In [1]: import numpy as np

In [2]: from numpy import linalg as LA

In [3]: np.set_printoptions(precision=2, suppress=True, linewidth=100)

In [4]: A = np.loadtxt("run8.csv", delimiter=",")

In [5]: print(A)
[[-2.  0. -3.]
 [ 0. -2.  0.]
 [-3.  0. -2.]]

In [6]: # 2 groups of indices that never mix

In [7]: other = A[0, 0] * A[1:] - np.outer(A[1:, 0], A[0])

In [8]: print(other)
[[ 0.  4.  0.]
 [ 0.  0. -5.]]

In [9]: print(A[:, 0] / A[0, 0])
[ 1.  -0.   1.5]

In [10]: evals, evecs = LA.eig(A)

In [11]: print(round(np.prod(evals), 2))
10.0

In [12]: print(np.sort(LA.eigvals(A @ A)))
[ 1.  4. 25.]

In [13]: print(np.sort(LA.eigvals(LA.inv(A))))
[-0.5 -0.2  1. ]

In [14]: print(np.sort(LA.eigvals(A.T)))
[-5. -2.  1.]

In [15]: print(np.poly(A))
[  1.   6.   3. -10.]

In [16]: print(np.round(LA.det(A.T), 2))
10.0

In [17]: M = np.array([[-1, 1, 9, 2], [-4, -2, -7, 7], [3, 3, 16, -5]])

In [18]: # looks like rank 2

In [19]: print([round(float(x), 2) for x in LA.svd(M, compute_uv=False)[:3]])
[21.22, 7.33, 0.0]

In [20]: print(LA.cond(M) > 100)
True

In [21]: print(np.argsort(-LA.norm(M, axis=0).round(6), kind="stable")[:3])
[2 3 0]

In [22]: print(LA.matrix_rank(M, rtol=0.1))
2

In [23]: rng = np.random.default_rng(59129)

In [24]: other = M + rng.integers(-2, 3, (3, 2)) @ rng.integers(-2, 3, (2, 4))

In [25]: print(other)
[[  1   1   8   0]
 [  4   4 -11   5]
 [  1   2  17  -4]]

In [26]: print(np.round(LA.svd(other - M, compute_uv=False), 2) + 0)
[11.47  2.09  0.  ]

In [27]: print(LA.matrix_rank(other - M, tol=1e-8))
2

In [28]: print(other - M)
[[ 2  0 -1 -2]
 [ 8  6 -4 -2]
 [-2 -1  1  1]]
